>>> import numpy as np
>>> np.set_printoptions(precision=1, suppress=True, linewidth=160, legacy="1.25")
>>> def rd(a):
...     return np.round(a, 1) + 0
... 
>>> W0 = np.load("arr.npy")
>>> print(W0)
[[-2  5  5  3 -2  2  0 -3 -3  2 -5  0  1]
 [ 5 -2  5  5  3 -2  2  0 -3 -3  2 -5  0]
 [ 5  5 -2  5  5  3 -2  2  0 -3 -3  2 -5]
 [ 3  5  5 -2  5  5  3 -2  2  0 -3 -3  2]
 [-2  3  5  5 -2  5  5  3 -2  2  0 -3 -3]
 [ 2 -2  3  5  5 -2  5  5  3 -2  2  0 -3]
 [ 0  2 -2  3  5  5 -2  5  5  3 -2  2  0]
 [-3  0  2 -2  3  5  5 -2  5  5  3 -2  2]
 [-3 -3  0  2 -2  3  5  5 -2  5  5  3 -2]
 [ 2 -3 -3  0  2 -2  3  5  5 -2  5  5  3]
 [-5  2 -3 -3  0  2 -2  3  5  5 -2  5  5]
 [ 0 -5  2 -3 -3  0  2 -2  3  5  5 -2  5]
 [ 1  0 -5  2 -3 -3  0  2 -2  3  5  5 -2]]
>>> x = np.array([0, -2, 2, -2, 0, 2, 1, -2, -1, -1, 2, 0, -2])
>>> h = np.maximum(W0 @ x, 0)
>>> np.flatnonzero(h > 1e-9)
array([ 1,  3,  4,  7,  8, 11])
>>> rd(np.tanh(W0 @ x))
array([-1.,  1., -1.,  1.,  1.,  0., -1.,  1.,  1., -1., -1.,  1., -1.])
>>> np.maximum(W0 @ x, 0) - np.maximum(-W0 @ x, 0)
array([ -7,  12, -17,   9,   9,   0, -28,  19,  14, -10, -32,  18, -11])
>>> J = np.load("block15.npy")
>>> print(J)
[[-2.3  3.   1.6]
 [-0.1 -0.1  0.8]
 [-0.4  1.6 -1. ]
 [ 2.1 -1.3 -3.6]
 [-0.6  1.5  0.1]
 [-1.7  3.1  0. ]
 [ 2.7 -2.7 -3.7]
 [ 2.  -1.2 -3.6]
 [ 0.7 -1.6 -0.1]
 [ 3.6 -4.3 -3.5]
 [-0.1  0.  -0.1]
 [-3.9  4.4  4.4]
 [ 0.7  0.1 -1.8]
 [-3.4  4.6  2.7]
 [-0.6  1.6  0. ]
 [ 4.  -4.2 -5.4]
 [ 3.4 -4.5 -2.7]
 [ 3.8 -4.2 -4.4]
 [ 2.5 -4.7  0.1]
 [ 1.3 -3.3  0.9]
 [ 0.8  0.1 -2.6]
 [ 2.8 -2.9 -3.8]
 [-0.4  1.7 -0.7]
 [-3.6  4.5  3.6]
 [ 3.5 -4.4 -2.8]
 [ 0.9  0.2 -2.6]
 [-4.2  4.2  5. ]
 [-1.9  1.3  3.5]
 [-2.8  4.8  0.9]
 [-3.3  4.8  1.7]
 [-2.5  3.   2.6]]
>>> Ac = (J - J.mean(axis=0)) / J.std(axis=0)
>>> rd(Ac.std(axis=0))
array([1., 1., 1.])
>>> c = np.linalg.lstsq(np.delete(Ac, 1, axis=1), Ac[:, 1])[0]
>>> rd(c)
array([-1.5, -0.6])
>>> rd(1 - np.var(Ac[:, 1] - np.delete(Ac, 1, axis=1) @ c))
1.0
>>> cent = J[[2, 15]].astype(float)
>>> for _ in range(3):
...     labels = np.linalg.norm(J[:, None] - cent, axis=-1).argmin(axis=1)
...     cent = np.array([J[labels == j].mean(axis=0) for j in range(2)])
... 
>>> labels
array([0, 0, 0, 1, 0, 0, 1, 1, 1, 1, 0, 0, 1, 0, 0, 1, 1, 1, 1, 1, 1, 1, 0, 0, 1, 1, 0, 0, 0, 0, 0])
>>> np.bincount(labels)
array([16, 15])
>>> M = np.loadtxt("a.csv", delimiter=",")
>>> M
array([[-5.,  2.,  6., -3.,  2.],
       [ 0.,  1.,  1.,  0.,  2.],
       [-3., -1.,  4.,  1.,  0.],
       [ 0.,  0.,  0.,  0.,  0.],
       [-4.,  0.,  5.,  0., -4.],
       [ 0.,  0.,  0.,  0.,  0.],
       [-1., -1.,  2.,  2., -2.],
       [ 0.,  1.,  1.,  0.,  2.],
       [-5.,  1.,  5., -3.,  0.],
       [ 0.,  0.,  0.,  0.,  0.],
       [-3.,  1.,  3., -2., -2.],
       [-5.,  0.,  2., -1., -2.],
       [ 0.,  1.,  1.,  0.,  2.],
       [-1., -1.,  2.,  2., -2.],
       [ 0.,  0.,  0.,  0.,  0.],
       [ 0.,  0.,  0.,  0.,  0.],
       [ 0.,  0.,  0.,  0.,  0.],
       [ 0.,  0.,  0.,  0.,  0.],
       [-3.,  1.,  3., -2., -2.],
       [-5.,  1.,  5., -3.,  0.],
       [ 0.,  0.,  0.,  0.,  0.],
       [ 0.,  0.,  0.,  0.,  0.],
       [-4., -2.,  0.,  0.,  0.],
       [-4., -2.,  0.,  0.,  0.],
       [-5.,  1.,  5., -3.,  0.],
       [-2., -1., -1.,  1.,  0.],
       [-5.,  2.,  6., -3.,  2.],
       [-2.,  0.,  2., -1.,  2.],
       [ 0.,  0.,  0.,  0.,  0.],
       [-2., -1., -1.,  1.,  0.],
       [ 0.,  0.,  0.,  0.,  0.],
       [ 0.,  0.,  0.,  0.,  0.],
       [ 0.,  1.,  1.,  0.,  2.],
       [ 0.,  0.,  0.,  0.,  0.],
       [-3.,  1.,  3., -2., -2.]])
>>> np.linalg.cond(W0) > 100
True
>>> np.argsort(-np.linalg.norm(W0, axis=0).round(6), kind="stable")[:3]
array([ 2, 10,  3])
>>> rd(np.abs(np.linalg.svd(W0)[2][-1]))
array([0.2, 0.2, 0.5, 0.2, 0.1, 0.1, 0.5, 0.1, 0.1, 0.2, 0.5, 0.2, 0.2])
>>> round(np.log10(np.linalg.cond(W0)))
2
>>> rd(np.linalg.norm(W0, 2) / np.linalg.norm(W0))
0.5
>>> E = np.array([[4, 3, 0, 1, 4, 3],
...     [0, 3, 0, 1, 5, 2],
...     [0, 3, 5, 5, 1, 1],
...     [4, 3, 3, 0, 3, 1],
...     [3, 5, 2, 4, 1, 0],
...     [4, 5, 4, 5, 3, 1],
...     [4, 5, 0, 2, 4, 4]])
>>> E[-1] = E[0] + 2 * E[1]
>>> E
array([[ 4,  3,  0,  1,  4,  3],
       [ 0,  3,  0,  1,  5,  2],
       [ 0,  3,  5,  5,  1,  1],
       [ 4,  3,  3,  0,  3,  1],
       [ 3,  5,  2,  4,  1,  0],
       [ 4,  5,  4,  5,  3,  1],
       [ 4,  9,  0,  3, 14,  7]])
>>> A2 = M[0, 0] * M[1:] - np.outer(M[1:, 0], M[0])
>>> A2
array([[  0.,  -5.,  -5.,   0., -10.],
       [  0.,  11.,  -2., -14.,   6.],
       [  0.,  -0.,  -0.,   0.,  -0.],
       [  0.,   8.,  -1., -12.,  28.],
       [  0.,  -0.,  -0.,   0.,  -0.],
       [  0.,   7.,  -4., -13.,  12.],
       [  0.,  -5.,  -5.,   0., -10.],
       [  0.,   5.,   5.,   0.,  10.],
       [  0.,  -0.,  -0.,   0.,  -0.],
       [  0.,   1.,   3.,   1.,  16.],
       [  0.,  10.,  20., -10.,  20.],
       [  0.,  -5.,  -5.,   0., -10.],
       [  0.,   7.,  -4., -13.,  12.],
       [  0.,  -0.,  -0.,   0.,  -0.],
       [  0.,  -0.,  -0.,   0.,  -0.],
       [  0.,  -0.,  -0.,   0.,  -0.],
       [  0.,  -0.,  -0.,   0.,  -0.],
       [  0.,   1.,   3.,   1.,  16.],
       [  0.,   5.,   5.,   0.,  10.],
       [  0.,  -0.,  -0.,   0.,  -0.],
       [  0.,  -0.,  -0.,   0.,  -0.],
       [  0.,  18.,  24., -12.,   8.],
       [  0.,  18.,  24., -12.,   8.],
       [  0.,   5.,   5.,   0.,  10.],
       [  0.,   9.,  17., -11.,   4.],
       [  0.,   0.,   0.,   0.,   0.],
       [  0.,   4.,   2.,  -1.,  -6.],
       [  0.,  -0.,  -0.,   0.,  -0.],
       [  0.,   9.,  17., -11.,   4.],
       [  0.,  -0.,  -0.,   0.,  -0.],
       [  0.,  -0.,  -0.,   0.,  -0.],
       [  0.,  -5.,  -5.,   0., -10.],
       [  0.,  -0.,  -0.,   0.,  -0.],
       [  0.,   1.,   3.,   1.,  16.]])
>>> np.linalg.matrix_rank(A2), np.linalg.matrix_rank(M)
(4, 5)
>>> print(M[:, 0] / M[0, 0])
[ 1.  -0.   0.6 -0.   0.8 -0.   0.2 -0.   1.  -0.   0.6  1.  -0.   0.2 -0.  -0.  -0.  -0.   0.6  1.  -0.  -0.   0.8  0.8  1.   0.4  1.   0.4 -0.   0.4 -0.
 -0.  -0.  -0.   0.6]
>>> np.flatnonzero(~A2.round(6).any(axis=1))
array([ 2,  4,  8, 13, 14, 15, 16, 19, 20, 25, 27, 29, 30, 32])
